% python3 -q
>>> import numpy as np
>>> import numpy.linalg as la
>>> np.set_printoptions(precision=2, suppress=True, linewidth=100, sign=" ")
>>> def rnd(a):
...     return np.round(a, 2) + 0
... 
>>> A2 = np.array([[3, -2, -2, -2, -3, -2],
...     [0, 3, -3, -1, 0, 2],
...     [1, -2, -3, 1, -3, 0],
...     [1, -2, -3, 3, -1, -3],
...     [2, -2, 3, 1, 1, 2],
...     [0, 2, 3, 1, 1, 1]])
>>> mat = np.tril(A2)
>>> mat
array([[ 3,  0,  0,  0,  0,  0],
       [ 0,  3,  0,  0,  0,  0],
       [ 1, -2, -3,  0,  0,  0],
       [ 1, -2, -3,  3,  0,  0],
       [ 2, -2,  3,  1,  1,  0],
       [ 0,  2,  3,  1,  1,  1]])
>>> Uu, sig, Vt = la.svd(mat, full_matrices=False)
>>> rnd(sig)
array([ 6.8 ,  5.05,  3.14,  2.76,  0.8 ,  0.34])
>>> Uu.shape, sig.shape, Vt.shape
((6, 6), (6,), (6, 6))
>>> rnd(np.abs(Vt[0]))
array([ 0.17,  0.56,  0.78,  0.18,  0.09,  0.07])
>>> np.abs(Uu[:, 0]).round(6).argmax()
np.int64(3)
>>> E = np.array([[4, 4, 4, 4, 4],
...     [4, 8, 8, 8, 8],
...     [4, 8, 12, 12, 12],
...     [4, 8, 12, 16, 16],
...     [4, 8, 12, 16, 20]])
>>> E
array([[  4,   4,   4,   4,   4],
       [  4,   8,   8,   8,   8],
       [  4,   8,  12,  12,  12],
       [  4,   8,  12,  16,  16],
       [  4,   8,  12,  16,  20]])
>>> # equal to its transpose
>>> np.allclose(E, E.T)
True
>>> la.determinant(E)
Traceback (most recent call last):
  File "<python-input-16>", line 1, in <module>
    la.determinant(E)
    ^^^^^^^^^^^^^^
AttributeError: module 'numpy.linalg' has no attribute 'determinant'
>>> assert E == E.T
Traceback (most recent call last):
  File "<python-input-17>", line 1, in <module>
    assert E == E.T
           ^^^^^^^^
ValueError: The truth value of an array with more than one element is ambiguous. Use a.any() or a.all()
>>> np.allclose(E @ E.T, E.T @ E)
True
>>> E.inv()
Traceback (most recent call last):
  File "<python-input-19>", line 1, in <module>
    E.inv()
    ^^^^^
AttributeError: 'numpy.ndarray' object has no attribute 'inv'
>>> rnd(np.abs(la.eigvals(E)).max())
np.float64(49.37)
>>> E @ E
array([[  80,  144,  192,  224,  240],
       [ 144,  272,  368,  432,  464],
       [ 192,  368,  512,  608,  656],
       [ 224,  432,  608,  736,  800],
       [ 240,  464,  656,  800,  880]])
>>> rng = np.random.default_rng(12)
>>> A2 = E + rng.integers(-2, 3, (5, 1)) @ rng.integers(-2, 3, (1, 5))
>>> A2
array([[  2,   2,   2,   4,   3],
       [  6,  10,  10,   8,   9],
       [  0,   4,   8,  12,  10],
       [  0,   4,   8,  16,  14],
       [  8,  12,  16,  16,  22]])
>>> np.abs(A2 - E).sum(axis=1)
array([  7,   7,  14,  14,  14])
>>> A2 - E
array([[-2, -2, -2,  0, -1],
       [ 2,  2,  2,  0,  1],
       [-4, -4, -4,  0, -2],
       [-4, -4, -4,  0, -2],
       [ 4,  4,  4,  0,  2]])
